$ python3 -q
>>> import numpy as np
>>> from numpy import linalg as LA
>>> np.set_printoptions(suppress=True, linewidth=100)
>>> mat = np.load("x.npy")
>>> mat
array([[  7,   8,  29,  10,  22,   6,  25,   2, -21],
       [ 35,  41,  39,  32,   0,   3,  10,  -9, -14],
       [-35, -36,  -4,  -9,  15, -25, -20,  27,  17],
       [-21, -21,  25,   2,  34, -13,  10,  23,  -8],
       [ 14,  17,  32,  18,  14,   1,  15,   1, -15]])
>>> [round(float(x), 1) for x in LA.svd(mat, compute_uv=False)[:3]]
[111.0, 78.5, 30.1]
>>> LA.matrix_rank(mat, rtol=0.1)
np.int64(3)
>>> blk = np.stack([mat, -2 * mat, mat[::-1]])
>>> blk.sum(axis=0)
array([[  7,   9,   3,   8,  -8,  -5, -10,  -1,   6],
       [-56, -62, -14, -30,  34, -16,   0,  32,   6],
       [  0,   0,   0,   0,   0,   0,   0,   0,   0],
       [ 56,  62,  14,  30, -34,  16,   0, -32,  -6],
       [ -7,  -9,  -3,  -8,   8,   5,  10,   1,  -6]])
>>> K = np.load("arr.npy")
>>> K
array([[-2, -1,  0,  1,  2,  3,  4,  5,  6],
       [ 7,  8,  9, 10, 11, 12, 13, 14, 15],
       [16, 17, 18, 19, 20, 21, 22, 23, 24],
       [25, 26, 27, 28, 29, 30, 31, 32, 33],
       [34, 35, 36, 37, 38, 39, 40, 41, 42],
       [43, 44, 45, 46, 47, 48, 49, 50, 51],
       [52, 53, 54, 55, 56, 57, 58, 59, 60],
       [61, 62, 63, 64, 65, 66, 67, 68, 69],
       [70, 71, 72, 73, 74, 75, 76, 77, 78]])
>>> LA.matrix_rank(K, rtol=0.1)
np.int64(1)
>>> np.unique(K.round(6), axis=0).shape
(9, 9)
>>> np.round(K @ LA.pinv(K) @ K, 1) + 0
array([[-2., -1.,  0.,  1.,  2.,  3.,  4.,  5.,  6.],
       [ 7.,  8.,  9., 10., 11., 12., 13., 14., 15.],
       [16., 17., 18., 19., 20., 21., 22., 23., 24.],
       [25., 26., 27., 28., 29., 30., 31., 32., 33.],
       [34., 35., 36., 37., 38., 39., 40., 41., 42.],
       [43., 44., 45., 46., 47., 48., 49., 50., 51.],
       [52., 53., 54., 55., 56., 57., 58., 59., 60.],
       [61., 62., 63., 64., 65., 66., 67., 68., 69.],
       [70., 71., 72., 73., 74., 75., 76., 77., 78.]])
>>> LA.lstsq(K[:-1].T, K[-1])[2]
np.int32(2)
>>> E = np.loadtxt("case10.csv", delimiter=",")
>>> E
array([[1.3, 0. , 1. , 2. , 4. , 2. , 4. , 3. , 0. , 0. , 2. ],
       [2. , 5.3, 2. , 1. , 0. , 1. , 4. , 5. , 0. , 1. , 4. ],
       [0. , 2. , 5.3, 2. , 1. , 4. , 5. , 1. , 2. , 5. , 0. ],
       [2. , 0. , 1. , 0.3, 1. , 1. , 1. , 0. , 1. , 2. , 2. ],
       [4. , 1. , 4. , 2. , 1.3, 4. , 2. , 4. , 3. , 2. , 2. ],
       [5. , 5. , 2. , 0. , 2. , 2.3, 4. , 4. , 5. , 4. , 0. ],
       [2. , 1. , 4. , 2. , 4. , 5. , 5.3, 0. , 4. , 3. , 5. ],
       [4. , 1. , 4. , 5. , 5. , 0. , 1. , 3.3, 3. , 1. , 5. ],
       [3. , 1. , 4. , 3. , 5. , 2. , 2. , 3. , 0.3, 4. , 1. ],
       [0. , 2. , 3. , 1. , 0. , 2. , 5. , 3. , 4. , 1.3, 5. ],
       [1. , 0. , 1. , 2. , 4. , 2. , 4. , 3. , 0. , 0. , 2.3]])
>>> theta = np.radians(60)
>>> Rm = np.eye(11)
>>> Rm[3, 3] = Rm[1, 1] = np.cos(theta)
>>> Rm[3, 1], Rm[1, 3] = -np.sin(theta), np.sin(theta)
>>> Rm.round(1)
array([[ 1. ,  0. ,  0. ,  0. ,  0. ,  0. ,  0. ,  0. ,  0. ,  0. ,  0. ],
       [ 0. ,  0.5,  0. ,  0.9,  0. ,  0. ,  0. ,  0. ,  0. ,  0. ,  0. ],
       [ 0. ,  0. ,  1. ,  0. ,  0. ,  0. ,  0. ,  0. ,  0. ,  0. ,  0. ],
       [ 0. , -0.9,  0. ,  0.5,  0. ,  0. ,  0. ,  0. ,  0. ,  0. ,  0. ],
       [ 0. ,  0. ,  0. ,  0. ,  1. ,  0. ,  0. ,  0. ,  0. ,  0. ,  0. ],
       [ 0. ,  0. ,  0. ,  0. ,  0. ,  1. ,  0. ,  0. ,  0. ,  0. ,  0. ],
       [ 0. ,  0. ,  0. ,  0. ,  0. ,  0. ,  1. ,  0. ,  0. ,  0. ,  0. ],
       [ 0. ,  0. ,  0. ,  0. ,  0. ,  0. ,  0. ,  1. ,  0. ,  0. ,  0. ],
       [ 0. ,  0. ,  0. ,  0. ,  0. ,  0. ,  0. ,  0. ,  1. ,  0. ,  0. ],
       [ 0. ,  0. ,  0. ,  0. ,  0. ,  0. ,  0. ,  0. ,  0. ,  1. ,  0. ],
       [ 0. ,  0. ,  0. ,  0. ,  0. ,  0. ,  0. ,  0. ,  0. ,  0. ,  1. ]])
>>> A2 = E @ Rm.T
>>> np.round(LA.svd(E, compute_uv=False), 1), np.round(LA.svd(A2, compute_uv=False), 1)
(array([27.4,  8.9,  7.9,  7.3,  5.9,  4.6,  3.4,  2.8,  1.5,  0.8,  0.1]), array([27.4,  8.9,  7.9,  7.3,  5.9,  4.6,  3.4,  2.8,  1.5,  0.8,  0.1]))
>>> np.round(np.abs(A2 - E).max(axis=0), 1)
array([0. , 3.8, 0. , 5.1, 0. , 0. , 0. , 0. , 0. , 0. , 0. ])
